In [1]: import numpy as np

In [2]: import numpy.linalg as la

In [3]: np.set_printoptions(suppress=True, linewidth=200)

In [4]: arr = np.array([[-1.8, -2.2, 1.1, 0.2, -0.2, 1.3, -0.7, -1.6],
   ...:     [-4.5, 0.0, 0.0, -0.4, 1.3, -0.7, 0.1, 1.0],
   ...:     [2.1, -0.2, -0.3, -0.1, -0.2, -1.6, 1.6, 1.0],
   ...:     [-1.2, -1.0, 2.0, -1.2, 1.4, -1.0, 0.1, -0.3],
   ...:     [-1.2, -0.2, 1.6, 1.9, -0.7, 0.0, 0.0, -1.1],
   ...:     [5.4, 0.4, 0.1, 0.8, -2.1, -0.4, 0.1, -2.0],
   ...:     [-1.2, -1.9, 0.5, 0.2, 2.1, 1.0, -0.3, 1.5],
   ...:     [-2.1, 0.4, 0.6, 0.5, 0.9, -1.0, -0.3, -0.7]])

In [5]: W1 = np.array([[-1, -3],
   ...:     [1, 2],
   ...:     [-3, 2],
   ...:     [3, -3],
   ...:     [3, -1],
   ...:     [0, 1],
   ...:     [2, -3],
   ...:     [1, -3]])

In [6]: b = np.array([-1, 2])

In [7]: act = np.maximum(arr @ W1 + b, 0)

In [8]: act.round(2)
Out[8]: 
array([[ 0. , 13. ],
       [ 7.4, 11.4],
       [ 0.9,  0. ],
       [ 0. ,  9.4],
       [ 0. ,  6.7],
       [ 0. ,  0. ],
       [ 4.6,  0. ],
       [ 2.6,  9.9]])

In [9]: np.round((act > 0).mean(axis=0), 2)
Out[9]: array([0.5 , 0.62])

In [10]: la.matrix_rank(act)
Out[10]: np.int64(2)

In [11]: Z = np.array([[1, 2], [1, 2]])

In [12]: W1 @ Z
Out[12]: 
array([[-4, -8],
       [ 3,  6],
       [-1, -2],
       [ 0,  0],
       [ 2,  4],
       [ 1,  2],
       [-1, -2],
       [-2, -4]])

In [13]: (act @ Z).round(6).argmax(axis=1)
Out[13]: array([1, 1, 1, 1, 1, 0, 1, 1])

In [14]: Uu, sv, Vh = la.svd(arr, full_matrices=False)

In [15]: (sv > 1e-8).sum()
Out[15]: np.int64(8)

In [16]: sv.round(2)
Out[16]: array([8.92, 4.53, 3.4 , 3.07, 2.03, 1.44, 0.84, 0.12])

In [17]: np.round(sv / sv[0], 2)
Out[17]: array([1.  , 0.51, 0.38, 0.34, 0.23, 0.16, 0.09, 0.01])

In [18]: np.round(Uu.T @ Uu, 2) + 0
Out[18]: 
array([[1., 0., 0., 0., 0., 0., 0., 0.],
       [0., 1., 0., 0., 0., 0., 0., 0.],
       [0., 0., 1., 0., 0., 0., 0., 0.],
       [0., 0., 0., 1., 0., 0., 0., 0.],
       [0., 0., 0., 0., 1., 0., 0., 0.],
       [0., 0., 0., 0., 0., 1., 0., 0.],
       [0., 0., 0., 0., 0., 0., 1., 0.],
       [0., 0., 0., 0., 0., 0., 0., 1.]])

In [19]: A = np.load("block13.npy")

In [20]: A
Out[20]: 
array([[0.5 , 0.  , 0.  , 0.  , 0.5 , 0.  ],
       [0.25, 0.5 , 0.  , 0.25, 0.  , 0.  ],
       [0.25, 0.  , 0.5 , 0.  , 0.25, 0.  ],
       [0.  , 0.  , 0.  , 0.5 , 0.  , 0.5 ],
       [0.  , 0.  , 0.  , 0.  , 1.  , 0.  ],
       [0.  , 0.  , 0.  , 0.5 , 0.  , 0.5 ]])

In [21]: Uu, sv, Vh = la.svd(A)

In [22]: sv.round(2) + 0
Out[22]: array([1.2 , 1.02, 0.64, 0.5 , 0.34, 0.  ])

In [23]: B = Uu[:, :5] @ np.diag(sv[:5]) @ Vh[:5]

In [24]: la.matrix_rank(A, rtol=0.05)
Out[24]: np.int64(5)

In [25]: B.round(2) + 0
Out[25]: 
array([[0.5 , 0.  , 0.  , 0.  , 0.5 , 0.  ],
       [0.25, 0.5 , 0.  , 0.25, 0.  , 0.  ],
       [0.25, 0.  , 0.5 , 0.  , 0.25, 0.  ],
       [0.  , 0.  , 0.  , 0.5 , 0.  , 0.5 ],
       [0.  , 0.  , 0.  , 0.  , 1.  , 0.  ],
       [0.  , 0.  , 0.  , 0.5 , 0.  , 0.5 ]])

In [26]: np.round(la.norm(A - B) / la.norm(A), 2)
Out[26]: np.float64(0.0)

In [27]: round(np.abs(A - B).max(), 2)
Out[27]: np.float64(0.0)

In [28]: la.matrix_rank(B)
Out[28]: np.int64(5)

In [29]: feats = np.loadtxt("case0.csv", delimiter=",")

In [30]: feats
Out[30]: 
array([[-0.3,  0.1, -0.5, -1.6, -0.4,  0.2, -1.3, -2.1],
       [ 1.4, -1. , -0.2,  0.3,  0.2, -0.2, -1.6, -1.3],
       [ 1.1, -0.8,  0.7,  0.6, -0.2, -1.1, -0.1,  0.3],
       [ 1.7, -0.5, -0.3,  2.2,  0.8, -2. , -2. ,  0.3],
       [ 1.6,  0.2, -1.5,  1.4,  0.6,  3.7,  1. ,  1.1],
       [ 0. , -0.4, -0.7, -1.5, -0.8, -1.9, -0.7, -0.3],
       [ 1.1,  0.4, -1.1,  1.8, -0.1,  0.4,  1.8,  0.4],
       [ 0.8,  0.5, -1.3,  1.8,  0.4,  1.9, -0.2,  0.6],
       [ 1.2, -0.2,  1.8, -0.2, -1.5, -1. ,  0.1, -1. ],
       [ 0.3, -1.6,  0.1,  1. ,  0.8, -1.4,  0.2, -1.1],
       [ 0.8,  0. , -0.5, -0.8,  0.5,  0.1,  0.1, -0.3],
       [-0.4,  1.8, -0.6, -1.1,  1. , -0.4, -0.6,  0.5],
       [-0.1,  1.5,  0.9,  1.2, -0.1,  0. ,  0.3,  1.9],
       [-0.9, -0.2, -0.9, -1.6,  0.6,  1.1, -0.5,  0.6],
       [ 1.7,  0.2, -0.6, -1.2,  0.3, -1.4, -0.8,  0. ],
       [-0.3,  1.4, -0.1, -2.2,  0.5,  0.4,  2. ,  1.2],
       [ 0.5,  0.6,  0.2, -0.4, -0.4,  1.2,  1.4,  0.6],
       [-1.1, -1.7,  1. ,  0. ,  1.4, -0.5, -1.4, -2.7],
       [-0.4,  0.5, -1.4, -0.1, -0.2, -1.4,  1.7,  1.5],
       [ 0. ,  0.3,  1.3,  2.1,  0.4, -0.2,  1.4,  0.6],
       [ 0.6,  1.7, -0.2,  1. ,  1.8,  0.2, -0.9, -1.1],
       [-0.2,  1.2,  1.2,  1.6,  0.6, -1. ,  0.9, -0.8],
       [-0.3, -0.2,  0.3,  0.4,  0.3,  2.8,  0.7, -0.3],
       [ 0.9, -0.9,  1.7, -0.2, -1.3, -1.2,  0.5, -0.2],
       [-1. ,  0.7, -0.3, -0.4, -1.2, -0.3, -0.5, -0.3],
       [-0.8, -0.1,  1.8,  0.4,  0.7, -0.8,  0.2, -0.3],
       [ 0.6,  2.1, -1.3,  1. ,  0.2,  1.2,  0.1, -0.8],
       [ 0. , -0.5,  1.2,  0.4,  0.8,  0.2,  0.2,  0.7],
       [ 1.4, -1. ,  0.1, -0.7,  0.5,  0.6,  1.6, -0.4],
       [-0.3, -1.5, -0.3,  0.7, -1. ,  0.6, -0.6, -0.6],
       [ 0.3,  1.5,  0.6,  0.8, -0.5, -0.6,  0.6,  0.6],
       [ 1.1,  0. ,  1. ,  0.6, -0.3,  0.6,  1.5,  0.5],
       [ 0.8,  1.2,  0.3, -1.1, -0.8, -0.2, -0.5, -0.7],
       [-0.7, -1.1, -0.5,  1.3, -1. , -1.7, -0.8, -2.2],
       [ 6.6, -3.3,  0.6,  7.5, -4.2,  1.5, -5.7, -1.5],
       [ 0.9,  0.2,  0.4, -0.9,  1.4, -1.7,  0.3,  0.3],
       [-1.5,  0.8, -0.2,  1.1,  0.7, -0.3, -1.5, -1.5]])

In [31]: proj = feats @ la.solve(feats.T @ feats, feats.T)

In [32]: np.allclose(proj @ proj, proj)
Out[32]: True

In [33]: la.matrix_rank(np.eye(37) - proj)
Out[33]: np.int64(29)

In [34]: np.round(la.eigvalsh(proj), 2) + 0
Out[34]: array([0., 0., 0., 0., 0., 0., 0., 0., 0., 0., 0., 0., 0., 0., 0., 0., 0., 0., 0., 0., 0., 0., 0., 0., 0., 0., 0., 0., 0., 1., 1., 1., 1., 1., 1., 1., 1.])

In [35]: np.round(proj @ feats[:, 2], 2)
Out[35]: 
array([-0.5, -0.2,  0.7, -0.3, -1.5, -0.7, -1.1, -1.3,  1.8,  0.1, -0.5, -0.6,  0.9, -0.9, -0.6, -0.1,  0.2,  1. , -1.4,  1.3, -0.2,  1.2,  0.3,  1.7, -0.3,  1.8, -1.3,  1.2,  0.1, -0.3,  0.6,  1. ,
        0.3, -0.5,  0.6,  0.4, -0.2])

In [36]: vec = np.array([8, -8, 5, 1, -3, -1, 0, -9])

In [37]: y = feats @ vec

In [38]: np.round(la.pinv(feats) @ feats, 2) + 0
Out[38]: 
array([[1., 0., 0., 0., 0., 0., 0., 0.],
       [0., 1., 0., 0., 0., 0., 0., 0.],
       [0., 0., 1., 0., 0., 0., 0., 0.],
       [0., 0., 0., 1., 0., 0., 0., 0.],
       [0., 0., 0., 0., 1., 0., 0., 0.],
       [0., 0., 0., 0., 0., 1., 0., 0.],
       [0., 0., 0., 0., 0., 0., 1., 0.],
       [0., 0., 0., 0., 0., 0., 0., 1.]])

In [39]: rng = np.random.default_rng(9747)

In [40]: y = y + 0.02 * rng.normal(size=37)

In [41]: y.round(2)
Out[41]: 
array([ 12.6 ,  29.8 ,  18.28,  15.2 , -10.31,   5.21,  -1.8 , -10.8 ,  34.53,  25.62,   4.14, -28.79, -23.89, -20.  ,   8.29, -28.99,  -5.59,  30.4 , -25.8 ,  -0.23,  -4.51,   2.83,   0.06,  29.58,
        -8.87,   5.21, -12.13,   1.48,  20.48,  16.62,  -9.11,  10.2 ,   6.11,  26.51, 114.32,   1.52,  -6.65])

In [42]: b, *_ = la.lstsq(feats, y)

In [43]: np.round(feats.T @ (y - feats @ b), 2) + 0
Out[43]: array([0., 0., 0., 0., 0., 0., 0., 0.])

In [44]: b.round(2) + 0
Out[44]: array([ 8.  , -8.  ,  5.  ,  1.  , -3.01, -1.  ,  0.  , -9.  ])

In [45]: b.round()
Out[45]: array([ 8., -8.,  5.,  1., -3., -1., -0., -9.])

In [46]: f = np.array([3, 2, 1, 3, 2, 3, 0, 0, 1]) + 0.5

In [47]: mat = np.outer(f, f) / (f @ f)

In [48]: mat.round(2) + 0
Out[48]: 
array([[0.23, 0.16, 0.1 , 0.23, 0.16, 0.23, 0.03, 0.03, 0.1 ],
       [0.16, 0.12, 0.07, 0.16, 0.12, 0.16, 0.02, 0.02, 0.07],
       [0.1 , 0.07, 0.04, 0.1 , 0.07, 0.1 , 0.01, 0.01, 0.04],
       [0.23, 0.16, 0.1 , 0.23, 0.16, 0.23, 0.03, 0.03, 0.1 ],
       [0.16, 0.12, 0.07, 0.16, 0.12, 0.16, 0.02, 0.02, 0.07],
       [0.23, 0.16, 0.1 , 0.23, 0.16, 0.23, 0.03, 0.03, 0.1 ],
       [0.03, 0.02, 0.01, 0.03, 0.02, 0.03, 0.  , 0.  , 0.01],
       [0.03, 0.02, 0.01, 0.03, 0.02, 0.03, 0.  , 0.  , 0.01],
       [0.1 , 0.07, 0.04, 0.1 , 0.07, 0.1 , 0.01, 0.01, 0.04]])

In [49]: round(la.norm(mat, 2) / la.norm(mat), 2)
Out[49]: np.float64(1.0)

In [50]: np.argsort(-la.norm(mat, axis=0).round(6), kind="stable")[:3]
Out[50]: array([0, 3, 5])

In [51]: la.matrix_rank(mat, rtol=0.1)
Out[51]: np.int64(1)

In [52]: [round(float(x), 2) for x in la.svd(mat, compute_uv=False)[:3]]
Out[52]: [1.0, 0.0, 0.0]

In [53]: labels = rng.permutation(9)

In [54]: labels
Out[54]: array([3, 4, 8, 7, 1, 5, 2, 0, 6])

In [55]: B = mat[labels][:, labels]

In [56]: np.allclose(B, mat)
Out[56]: False

In [57]: round(float(la.det(B)), 2), np.round(la.det(mat[labels]), 2)
Out[57]: (0.0, np.float64(0.0))

In [58]: W1 = np.array([[2, -2, -1],
    ...:     [-1, 2, -1],
    ...:     [-3, 3, -3],
    ...:     [-2, -3, -4],
    ...:     [4, 5, -5],
    ...:     [-4, 1, -5],
    ...:     [5, -5, 4],
    ...:     [5, -2, 0],
    ...:     [-4, 2, 5]])

In [59]: b = np.array([-3, 4, 5])

In [60]: act = np.maximum(mat @ W1 + b, 0)

In [61]: act.round(2)
Out[61]: 
array([[0.  , 4.48, 2.1 ],
       [0.  , 4.35, 2.93],
       [0.  , 4.21, 3.76],
       [0.  , 4.48, 2.1 ],
       [0.  , 4.35, 2.93],
       [0.  , 4.48, 2.1 ],
       [0.  , 4.07, 4.59],
       [0.  , 4.07, 4.59],
       [0.  , 4.21, 3.76]])

In [62]: Z = np.array([[2, -3, 0], [0, -2, -2], [-1, -2, -3]])

In [63]: W1 @ Z
Out[63]: 
array([[  5,   0,   7],
       [ -1,   1,  -1],
       [ -3,   9,   3],
       [  0,  20,  18],
       [ 13, -12,   5],
       [ -3,  20,  13],
       [  6, -13,  -2],
       [ 10, -11,   4],
       [-13,  -2, -19]])

In [64]: np.round(act @ Z, 2)
Out[64]: 
array([[ -2.1 , -13.16, -15.26],
       [ -2.93, -14.54, -17.47],
       [ -3.76, -15.93, -19.68],
       [ -2.1 , -13.16, -15.26],
       [ -2.93, -14.54, -17.47],
       [ -2.1 , -13.16, -15.26],
       [ -4.59, -17.31, -21.89],
       [ -4.59, -17.31, -21.89],
       [ -3.76, -15.93, -19.68]])

In [65]: np.round(la.norm(mat, 2), 2)
Out[65]: np.float64(1.0)

In [66]: np.round(la.norm(mat, axis=0), 2)
Out[66]: array([0.48, 0.34, 0.2 , 0.48, 0.34, 0.48, 0.07, 0.07, 0.2 ])

In [67]: round(la.norm(mat, "nuc"), 2)
Out[67]: np.float64(1.0)

In [68]: round(float(la.norm(mat) ** 2 / la.norm(mat, 2) ** 2), 2)
Out[68]: 1.0
